$ ipython --no-banner

In [1]: import numpy as np

In [2]: np.set_printoptions(precision=2, suppress=True, linewidth=160)

In [3]: A = np.abs(np.array([[-3, 1, 1], [-1, 1, 3], [0, -3, 2]])) + np.eye(3)

In [4]: A = A / A.sum(axis=1, keepdims=True)

In [5]: A
Out[5]: 
array([[0.67, 0.17, 0.17],
       [0.17, 0.33, 0.5 ],
       [0.  , 0.5 , 0.5 ]])

In [6]: np.round(np.linalg.norm(A) ** 2 / np.linalg.norm(A, 2) ** 2, 2)
Out[6]: np.float64(1.35)

In [7]: round(float(np.linalg.norm(A, 1)), 2), round(np.linalg.norm(A, np.inf), 2)
Out[7]: (1.17, np.float64(1.0))

In [8]: np.linalg.norm(A, axis=1).argmax()
Out[8]: np.int64(0)

In [9]: round(A[2] @ A[1], 2)
Out[9]: np.float64(0.42)

In [10]: t3 = np.stack([A, 3 * A, A[::-1]])

In [11]: np.linalg.matrix_rank(t3)
Out[11]: array([3, 3, 3])

In [12]: t3.sum(axis=0)
Out[12]: 
array([[2.67, 1.17, 1.17],
       [0.83, 1.67, 2.5 ],
       [0.67, 2.17, 2.17]])

In [13]: np.linalg.det(t3)
Out[13]: array([-0.06, -1.5 ,  0.06])

In [14]: (t3 @ A.T).shape
Out[14]: (3, 3, 3)

In [15]: np.einsum("bij,cij->bc", t3, t3)
Out[15]: 
array([[ 1.39,  4.17,  0.72],
       [ 4.17, 12.5 ,  2.17],
       [ 0.72,  2.17,  1.39]])

In [16]: np.linalg.matrix_rank(t3.reshape(3, -1))
Out[16]: np.int64(2)

In [17]: t3.shape
Out[17]: (3, 3, 3)

In [18]: x0 = np.array([1, 3, 8])

In [19]: a = np.maximum(A @ x0, 0)

In [20]: A.T @ a
Out[20]: array([2.53, 4.89, 5.75])

In [21]: np.linalg.matrix_power(A, 100)
Out[21]: 
array([[0.19, 0.37, 0.44],
       [0.19, 0.37, 0.44],
       [0.19, 0.37, 0.44]])

In [22]: np.sort(np.abs(np.linalg.eigvals(A)))[::-1]
Out[22]: array([1.  , 0.59, 0.09])

In [23]: A.sum(axis=1)
Out[23]: array([1., 1., 1.])

In [24]: p = np.eye(3)[2]

In [25]: for _ in range(6):
    ...:     p = p @ A
    ...:     print(p.round(2))
    ...: 
[0.  0.5 0.5]
[0.08 0.42 0.5 ]
[0.12 0.4  0.47]
[0.15 0.39 0.46]
[0.17 0.38 0.45]
[0.17 0.38 0.44]

In [26]: ev, V = np.linalg.eig(A)

In [27]: ev
Out[27]: array([-0.09,  0.59,  1.  ])

In [28]: np.sort(np.linalg.eigvals(np.linalg.inv(A)))
Out[28]: array([-10.68,   1.  ,   1.68])

In [29]: M = np.load("test6.npy")

In [30]: M
Out[30]: 
array([[ 0.34, -1.24,  2.71],
       [-2.84, -0.42,  0.87],
       [-0.95,  2.66,  1.01],
       [ 0.86, -1.81,  2.23],
       [-2.78,  0.98,  0.57],
       [ 2.27,  1.71,  0.95],
       [-1.01, -2.45,  1.41],
       [ 0.6 , -1.72,  2.38],
       [ 0.13, -2.6 , -1.5 ],
       [ 2.32,  0.13, -1.9 ],
       [-2.68, -0.22,  1.34],
       [ 2.44, -1.62,  0.65],
       [-1.07,  2.78, -0.37],
       [-2.35, -1.52, -1.08],
       [ 2.8 ,  0.61, -0.89],
       [ 2.25,  1.56,  1.22],
       [-1.1 , -0.26,  2.78]])

In [31]: hat = M @ np.linalg.solve(M.T @ M, M.T)

In [32]: np.round(np.linalg.eigvalsh(hat), 2) + 0
Out[32]: array([0., 0., 0., 0., 0., 0., 0., 0., 0., 0., 0., 0., 0., 0., 1., 1., 1.])

In [33]: np.linalg.matrix_rank(np.eye(17) - hat)
Out[33]: np.int64(14)
